% ipython --no-banner

In [1]: import numpy as np

In [2]: np.set_printoptions(precision=2, suppress=True, linewidth=100, sign=" ")

In [3]: def rnd(a):
   ...:     return np.round(a, 2) + 0
   ...: 

In [4]: X = np.array([[-0.05, 1.01, 0.98],
   ...:     [0.01, 1.03, 1.0],
   ...:     [0.0, 0.97, 1.01],
   ...:     [0.01, 1.01, 0.99],
   ...:     [1.0, 2.0, 1.98],
   ...:     [1.02, 1.96, 1.97],
   ...:     [1.0, 2.01, 1.98],
   ...:     [1.01, 2.01, 1.99],
   ...:     [0.97, 0.0, 2.02],
   ...:     [1.01, -0.01, 2.0],
   ...:     [1.02, 0.05, 2.03],
   ...:     [1.02, 0.03, 2.0]])

In [5]: X
Out[5]: 
array([[-0.05,  1.01,  0.98],
       [ 0.01,  1.03,  1.  ],
       [ 0.  ,  0.97,  1.01],
       [ 0.01,  1.01,  0.99],
       [ 1.  ,  2.  ,  1.98],
       [ 1.02,  1.96,  1.97],
       [ 1.  ,  2.01,  1.98],
       [ 1.01,  2.01,  1.99],
       [ 0.97,  0.  ,  2.02],
       [ 1.01, -0.01,  2.  ],
       [ 1.02,  0.05,  2.03],
       [ 1.02,  0.03,  2.  ]])

In [6]: Uu, sv, vt = np.linalg.svd(X, full_matrices=False)

In [7]: rnd(sv)
Out[7]: array([ 7.48,  2.69,  0.81])

In [8]: rnd(Uu.T @ Uu)
Out[8]: 
array([[ 1.,  0.,  0.],
       [ 0.,  1.,  0.],
       [ 0.,  0.,  1.]])

In [9]: rnd(np.cumsum(sv ** 2) / np.sum(sv ** 2))
Out[9]: array([ 0.88,  0.99,  1.  ])

In [10]: (sv > 1e-8).sum()
Out[10]: np.int64(3)

In [11]: rnd(np.abs(vt[0]))
Out[11]: array([ 0.35,  0.51,  0.78])

In [12]: rnd(vt @ vt.T)
Out[12]: 
array([[ 1.,  0.,  0.],
       [ 0.,  1.,  0.],
       [ 0.,  0.,  1.]])

In [13]: q, evecs = np.linalg.qr(X[:, :2])[0], np.linalg.qr(X[:, 2:])[0]

In [14]: sv = np.linalg.svd(q.T @ evecs, compute_uv=False)

In [15]: rnd(np.linalg.norm(q @ q.T - evecs @ evecs.T, 2))
Out[15]: np.float64(1.0)

In [16]: rnd(np.degrees(np.arccos(sv.clip(0, 1))))
Out[16]: array([ 16.2])

In [17]: rnd(sv)
Out[17]: array([ 0.96])

In [18]: (sv > 0.9).sum()
Out[18]: np.int64(1)

In [19]: labels = X[:, 1] > np.median(X[:, 1])

In [20]: f = X[labels].mean(axis=0) - X[~labels].mean(axis=0)

In [21]: rnd(f)
Out[21]: array([ 0.24,  1.36,  0.21])

In [22]: q, r_ = np.linalg.qr(X)

In [23]: rnd(r_)
Out[23]: 
array([[ 2.85,  2.84,  5.63],
       [ 0.  , -3.45, -1.14],
       [ 0.  ,  0.  , -1.67]])

In [24]: q.shape, r_.shape
Out[24]: ((12, 3), (3, 3))

In [25]: rnd(q @ r_)
Out[25]: 
array([[-0.05,  1.01,  0.98],
       [ 0.01,  1.03,  1.  ],
       [ 0.  ,  0.97,  1.01],
       [ 0.01,  1.01,  0.99],
       [ 1.  ,  2.  ,  1.98],
       [ 1.02,  1.96,  1.97],
       [ 1.  ,  2.01,  1.98],
       [ 1.01,  2.01,  1.99],
       [ 0.97,  0.  ,  2.02],
       [ 1.01, -0.01,  2.  ],
       [ 1.02,  0.05,  2.03],
       [ 1.02,  0.03,  2.  ]])

In [26]: A = np.load("a.npy")

In [27]: A
Out[27]: 
array([[-2, -4,  0],
       [-1, -4,  0],
       [ 0,  0,  2]])

In [28]: rng = np.random.default_rng(506026)

In [29]: other = A + rng.integers(-2, 3, (3, 1)) @ rng.integers(-2, 3, (1, 3))

In [30]: other
Out[30]: 
array([[ 2, -8, -2],
       [-5,  0,  2],
       [ 0,  0,  2]])

In [31]: np.linalg.matrix_rank(other - A, tol=1e-8)
Out[31]: np.int64(1)

In [32]: rnd(np.linalg.svd(other - A, compute_uv=False))
Out[32]: array([ 8.49,  0.  ,  0.  ])

In [33]: other - A
Out[33]: 
array([[ 4, -4, -2],
       [-4,  4,  2],
       [ 0,  0,  0]])

In [34]: x = np.array([-1, -5, 5])

In [35]: target = A @ x

In [36]: target
Out[36]: array([ 22,  21,  10])

In [37]: rnd(np.linalg.solve(A, -1 * target))
Out[37]: array([ 1.,  5., -5.])

In [38]: rnd(np.linalg.solve(A, target + A[:, 2]))
Out[38]: array([-1., -5.,  6.])

In [39]: rnd(np.linalg.solve(A, A[:, 0]))
Out[39]: array([ 1.,  0.,  0.])

In [40]: q, _ = np.linalg.qr(np.array([[0.7, -0.1, -0.4], [0.2, 0.1, 0.4], [1.0, 0.6, 0.9]]))

In [41]: mat = q[:, :3]

In [42]: rnd(mat)
Out[42]: 
array([[-0.57,  0.82,  0.04],
       [-0.16, -0.07, -0.98],
       [-0.81, -0.56,  0.17]])

In [43]: x = np.array([1, -1, -3])

In [44]: target = mat @ x

In [45]: coef, lr = np.zeros(3), 1 / np.linalg.norm(mat, 2) ** 2

In [46]: for i in range(6):
    ...:     coef -= lr * mat.T @ (mat @ coef - target)
    ...:     if i % 2 == 0: print(i, round(np.linalg.norm(mat @ coef - target), 2))
    ...: 
0 0.0
2 0.0
4 0.0

In [47]: rnd(np.linalg.cond(mat))
Out[47]: np.float64(1.0)

In [48]: K = np.load("out13.npy")

In [49]: K
Out[49]: 
array([[-2.,  1.,  1.],
       [ 1., -2.,  1.],
       [ 1.,  1., -2.]])

In [50]: Uu, sv, vt = np.linalg.svd(K)

In [51]: evecs = vt[:(sv > 1e-8).sum()]

In [52]: x = K[2] + 3 * K[0] + rng.integers(2) * np.eye(3)[2]

In [53]: x
Out[53]: array([-5.,  4.,  1.])

In [54]: rnd(evecs.T @ evecs)
Out[54]: 
array([[ 0.67, -0.33, -0.33],
       [-0.33,  0.67, -0.33],
       [-0.33, -0.33,  0.67]])

In [55]: rnd(np.linalg.norm(x - evecs.T @ evecs @ x))
Out[55]: np.float64(0.0)

In [56]: rnd(np.diag(evecs.T @ evecs))
Out[56]: array([ 0.67,  0.67,  0.67])

In [57]: np.linalg.matrix_rank(np.vstack([K, x]))
Out[57]: np.int64(2)

In [58]: hat = X @ np.linalg.solve(X.T @ X, X.T)

In [59]: rnd(hat)
Out[59]: 
array([[ 0.28,  0.26,  0.27,  0.26,  0.  , -0.02,  0.  , -0.01,  0.02, -0.01, -0.01, -0.01],
       [ 0.26,  0.24,  0.24,  0.23,  0.01,  0.  ,  0.01,  0.01,  0.02, -0.01, -0.01, -0.01],
       [ 0.27,  0.24,  0.25,  0.24,  0.  , -0.01,  0.  ,  0.  ,  0.03,  0.  ,  0.  ,  0.  ],
       [ 0.26,  0.23,  0.24,  0.23,  0.01,  0.  ,  0.01,  0.01,  0.02, -0.01,  0.  , -0.01],
       [ 0.  ,  0.01,  0.  ,  0.01,  0.25,  0.25,  0.25,  0.25, -0.01,  0.  ,  0.  ,  0.01],
       [-0.02,  0.  , -0.01,  0.  ,  0.25,  0.25,  0.25,  0.25, -0.01,  0.  ,  0.01,  0.01],
       [ 0.  ,  0.01,  0.  ,  0.01,  0.25,  0.25,  0.25,  0.25, -0.01,  0.  ,  0.  ,  0.  ],
       [-0.01,  0.01,  0.  ,  0.01,  0.25,  0.25,  0.25,  0.25, -0.01,  0.  ,  0.01,  0.01],
       [ 0.02,  0.02,  0.03,  0.02, -0.01, -0.01, -0.01, -0.01,  0.26,  0.25,  0.25,  0.25],
       [-0.01, -0.01,  0.  , -0.01,  0.  ,  0.  ,  0.  ,  0.  ,  0.25,  0.25,  0.25,  0.25],
       [-0.01, -0.01,  0.  ,  0.  ,  0.  ,  0.01,  0.  ,  0.01,  0.25,  0.25,  0.25,  0.25],
       [-0.01, -0.01,  0.  , -0.01,  0.01,  0.01,  0.  ,  0.01,  0.25,  0.25,  0.25,  0.24]])

In [60]: rnd(np.linalg.eigvalsh(hat))
Out[60]: array([ 0.,  0.,  0.,  0.,  0.,  0.,  0.,  0.,  0.,  1.,  1.,  1.])

In [61]: rnd(hat @ X[:, 0])
Out[61]: array([-0.05,  0.01,  0.  ,  0.01,  1.  ,  1.02,  1.  ,  1.01,  0.97,  1.01,  1.02,  1.02])

In [62]: np.allclose(hat @ hat, hat)
Out[62]: True

In [63]: Uu, sv, vt = np.linalg.svd(K)

In [64]: rnd(sv)
Out[64]: array([ 3.,  3.,  0.])

In [65]: np.argmax(sv[:-1] / (sv[1:] + 1e-6)) + 1
Out[65]: np.int64(2)

In [66]: other = Uu[:, :2] @ np.diag(sv[:2]) @ vt[:2]

In [67]: rnd(np.linalg.norm(K - other) / np.linalg.norm(K))
Out[67]: np.float64(0.0)

In [68]: np.linalg.matrix_rank(other)
Out[68]: np.int64(2)

In [69]: vals, evecs = np.linalg.eig(A)

In [70]: rnd(np.sort(np.linalg.eigvals(A @ A)))
Out[70]: array([  0.58,   4.  ,  27.42])

In [71]: rnd(A @ evecs[:, 0] - vals[0] * evecs[:, 0])
Out[71]: array([ 0.,  0.,  0.])

In [72]: rnd(np.sort(np.linalg.eigvals(A.T)))
Out[72]: array([-5.24, -0.76,  2.  ])

In [73]: rnd(vals)
Out[73]: array([-0.76, -5.24,  2.  ])

In [74]: m1 = np.array([[20, 4, 0, 3], [25, 5, 4, 4], [10, 2, 1, 4]])

In [75]: m1
Out[75]: 
array([[ 20,   4,   0,   3],
       [ 25,   5,   4,   4],
       [ 10,   2,   1,   4]])

In [76]: Uu, sv, vt = np.linalg.svd(m1)

In [77]: rnd(sv)
Out[77]: array([ 34.88,   2.51,   2.27])

In [78]: np.argmax(sv[:-1] / (sv[1:] + 1e-6)) + 1
Out[78]: np.int64(1)

In [79]: other = Uu[:, :1] @ np.diag(sv[:1]) @ vt[:1]

In [80]: np.linalg.matrix_rank(m1, rtol=0.05)
Out[80]: np.int64(3)

In [81]: np.linalg.matrix_rank(other)
Out[81]: np.int64(1)

In [82]: rnd(other)
Out[82]: 
array([[ 19.73,   3.95,   1.94,   3.52],
       [ 25.06,   5.01,   2.46,   4.48],
       [ 10.37,   2.07,   1.02,   1.85]])

In [83]: other = m1[0, 0] * m1[1:] - np.outer(m1[1:, 0], m1[0])

In [84]: other
Out[84]: 
array([[  0,   0,  80,   5],
       [  0,   0,  20,  50]])

In [85]: m1[:, 0] / m1[0, 0]
Out[85]: array([ 1.  ,  1.25,  0.5 ])

In [86]: f, g = m1[0], m1[2]

In [87]: f @ g
Out[87]: np.int64(220)

In [88]: p = (f @ g) / (f @ f) * f

In [89]: np.linalg.matrix_rank(np.outer(f, g))
Out[89]: np.int64(1)

In [90]: rnd(p)
Out[90]: array([ 10.35,   2.07,   0.  ,   1.55])

In [91]: rnd(np.linalg.norm(f + g) ** 2 + np.linalg.norm(f - g) ** 2)
Out[91]: np.float64(1092.0)

In [92]: rnd(g - p)
Out[92]: array([-0.35, -0.07,  1.  ,  2.45])

In [93]: other = np.array([[-3, 0, 3, 2], [-2, -2, 1, 1], [0, 3, -2, 2]])

In [94]: M = other.T @ other

In [95]: M
Out[95]: 
array([[ 13,   4, -11,  -8],
       [  4,  13,  -8,   4],
       [-11,  -8,  14,   3],
       [ -8,   4,   3,   9]])

In [96]: Uu, sv, vt = np.linalg.svd(M)

In [97]: evecs = vt[:(sv > 1e-8).sum()]

In [98]: x = M[1] + 5 * M[0] + rng.integers(2) * np.eye(4)[0]

In [99]: x
Out[99]: array([ 70.,  33., -63., -36.])

In [100]: np.allclose(evecs.T @ evecs @ x, x)
Out[100]: False

In [101]: Uu, sv, vt = np.linalg.svd(M)

In [102]: np.argmax(sv[:-1] / (sv[1:] + 1e-6)) + 1
Out[102]: np.int64(3)

In [103]: other = Uu[:, :3] @ np.diag(sv[:3]) @ vt[:3]

In [104]: rnd(np.abs(M - other).max())
Out[104]: np.float64(0.0)

In [105]: rnd(np.linalg.norm(M - other, 2)), rnd(sv[3])
Out[105]: (np.float64(0.0), np.float64(0.0))

In [106]: rnd(np.linalg.norm(M - other) / np.linalg.norm(M))
Out[106]: np.float64(0.0)

In [107]: np.linalg.matrix_rank(M, rtol=0.05)
Out[107]: np.int64(3)
